$ ipython --no-banner

In [1]: import numpy as np

In [2]: np.set_printoptions(precision=4, suppress=True, linewidth=100, legacy="1.25")

In [3]: tidy = lambda a: np.round(a, 4) + 0

In [4]: K = np.loadtxt("dump.csv", delimiter=",")

In [5]: print(K)
[[ -0.0021   7.3609   4.5817]
 [  0.008   -3.5624  -2.2308]
 [ -0.0054  -6.8428  -4.2658]
 [  0.0346  -0.3933  -0.2354]
 [  0.013    1.6827   1.0394]
 [  0.0264 -14.5699  -9.0927]
 [ -0.0211  10.0078   6.2701]
 [ -0.0029 -10.2219  -6.418 ]
 [ -0.0392  13.2712   8.2597]
 [ -0.0152  -1.1922  -0.7572]
 [ -0.0074  -3.4932  -2.1691]
 [  0.0209 -13.3946  -8.4041]
 [ -0.0135  13.6282   8.5214]
 [  0.0127   5.7813   3.6376]
 [ -0.0014  -5.8095  -3.6354]
 [ -0.0168  -7.9324  -4.9299]
 [ -0.001   -7.6412  -4.7293]
 [  0.0246   7.1956   4.5239]
 [  0.0262  11.1227   6.8989]
 [  0.0189   6.5817   4.1534]
 [ -0.0167  -6.2032  -3.8824]
 [ -0.0045   5.2878   3.3059]
 [ -0.0085   1.6443   1.0382]
 [  0.0028   4.6641   2.9381]]

In [6]: D = np.linalg.norm(K[:, None] - K[None], axis=-1)

In [7]: print(np.flatnonzero(D[23] < D.mean() / 2))
[ 0  4 13 17 19 21 22 23]

In [8]: print(np.unravel_index(D.round(6).argmax(), D.shape))
(5, 12)

In [9]: print(D[23].round(6).argsort(kind="stable")[:4])
[23 21 13 19]

In [10]: print(tidy(D[:5, :5]))
[[ 0.     12.8736 16.7339  9.1287  6.6925]
 [12.8736  0.      3.8604  3.7451  6.181 ]
 [16.7339  3.8604  0.      7.6054 10.0414]
 [ 9.1287  3.7451  7.6054  0.      2.4363]
 [ 6.6925  6.181  10.0414  2.4363  0.    ]]

In [11]: rng = np.random.default_rng(570388)

In [12]: other = K + rng.integers(-2, 3, (24, 1)) @ rng.integers(-2, 3, (1, 3))

In [13]: print(tidy(other))
[[  0.9979   9.3609   3.5817]
 [  1.008   -1.5624  -3.2308]
 [ -1.0054  -8.8428  -3.2658]
 [  2.0346   3.6067  -2.2354]
 [  2.013    5.6827  -0.9606]
 [  1.0264 -12.5699 -10.0927]
 [ -0.0211  10.0078   6.2701]
 [ -0.0029 -10.2219  -6.418 ]
 [ -0.0392  13.2712   8.2597]
 [ -1.0152  -3.1922   0.2428]
 [ -0.0074  -3.4932  -2.1691]
 [  0.0209 -13.3946  -8.4041]
 [ -2.0135   9.6282  10.5214]
 [  1.0127   7.7813   2.6376]
 [ -1.0014  -7.8095  -2.6354]
 [  0.9832  -5.9324  -5.9299]
 [  1.999   -3.6412  -6.7293]
 [  0.0246   7.1956   4.5239]
 [ -1.9738   7.1227   8.8989]
 [ -1.9811   2.5817   6.1534]
 [ -2.0167 -10.2032  -1.8824]
 [  1.9955   9.2878   1.3059]
 [  0.9915   3.6443   0.0382]
 [ -1.9972   0.6641   4.9381]]

In [14]: print(tidy(other - K))
[[ 1.  2. -1.]
 [ 1.  2. -1.]
 [-1. -2.  1.]
 [ 2.  4. -2.]
 [ 2.  4. -2.]
 [ 1.  2. -1.]
 [ 0.  0.  0.]
 [ 0.  0.  0.]
 [ 0.  0.  0.]
 [-1. -2.  1.]
 [ 0.  0.  0.]
 [ 0.  0.  0.]
 [-2. -4.  2.]
 [ 1.  2. -1.]
 [-1. -2.  1.]
 [ 1.  2. -1.]
 [ 2.  4. -2.]
 [ 0.  0.  0.]
 [-2. -4.  2.]
 [-2. -4.  2.]
 [-2. -4.  2.]
 [ 2.  4. -2.]
 [ 1.  2. -1.]
 [-2. -4.  2.]]

In [15]: print(tidy(np.linalg.svd(other - K, compute_uv=False)))
[16.4317  0.      0.    ]

In [16]: print(tidy(np.abs(other - K).sum(axis=1)))
[4. 4. 4. 8. 8. 4. 0. 0. 0. 4. 0. 0. 8. 4. 4. 4. 8. 0. 8. 8. 8. 8. 4. 8.]

In [17]: f = np.array([3, 5])

In [18]: print(tidy(np.convolve(K[18], f)))
[ 0.0786 33.4991 76.3102 34.4945]

In [19]: print(np.polyval(f, K[18]))
[ 5.0786 38.3681 25.6967]

In [20]: print(tidy(K.sum(axis=0)))
[0.0324 6.9717 4.4182]

In [21]: other = np.c_[K[:, :2] @ np.array([[1, 1], [-3, 3]]), np.array([0, 2, -1, -1, 1, 2, -2, 0, 2, 2, -1, 2, 1, 2, 0, 0, -2, 2, -2, 0, 1, 1, -2, -1])]

In [22]: print(tidy(other))
[[-22.0848  22.0806   0.    ]
 [ 10.6952 -10.6792   2.    ]
 [ 20.523  -20.5338  -1.    ]
 [  1.2145  -1.1453  -1.    ]
 [ -5.0351   5.0611   1.    ]
 [ 43.7361 -43.6833   2.    ]
 [-30.0445  30.0023  -2.    ]
 [ 30.6628 -30.6686   0.    ]
 [-39.8528  39.7744   2.    ]
 [  3.5614  -3.5918   2.    ]
 [ 10.4722 -10.487   -1.    ]
 [ 40.2047 -40.1629   2.    ]
 [-40.8981  40.8711   1.    ]
 [-17.3312  17.3566   2.    ]
 [ 17.4271 -17.4299   0.    ]
 [ 23.7804 -23.814    0.    ]
 [ 22.9226 -22.9246  -2.    ]
 [-21.5622  21.6114   2.    ]
 [-33.3419  33.3943  -2.    ]
 [-19.7262  19.764    0.    ]
 [ 18.5929 -18.6263   1.    ]
 [-15.8679  15.8589   1.    ]
 [ -4.9414   4.9244  -2.    ]
 [-13.9895  13.9951  -1.    ]]

In [23]: print(tidy(np.linalg.norm(other - K @ np.linalg.lstsq(K, other)[0], axis=0)))
[0.     0.     7.0546]

In [24]: print(tidy(np.linalg.norm(np.linalg.qr(K)[0].T @ other, axis=0) ** 2 / ((other ** 2).sum(axis=0) + 1e-12)))
[1.     1.     0.0429]

In [25]: print(np.linalg.matrix_rank(np.c_[K, other]))
4
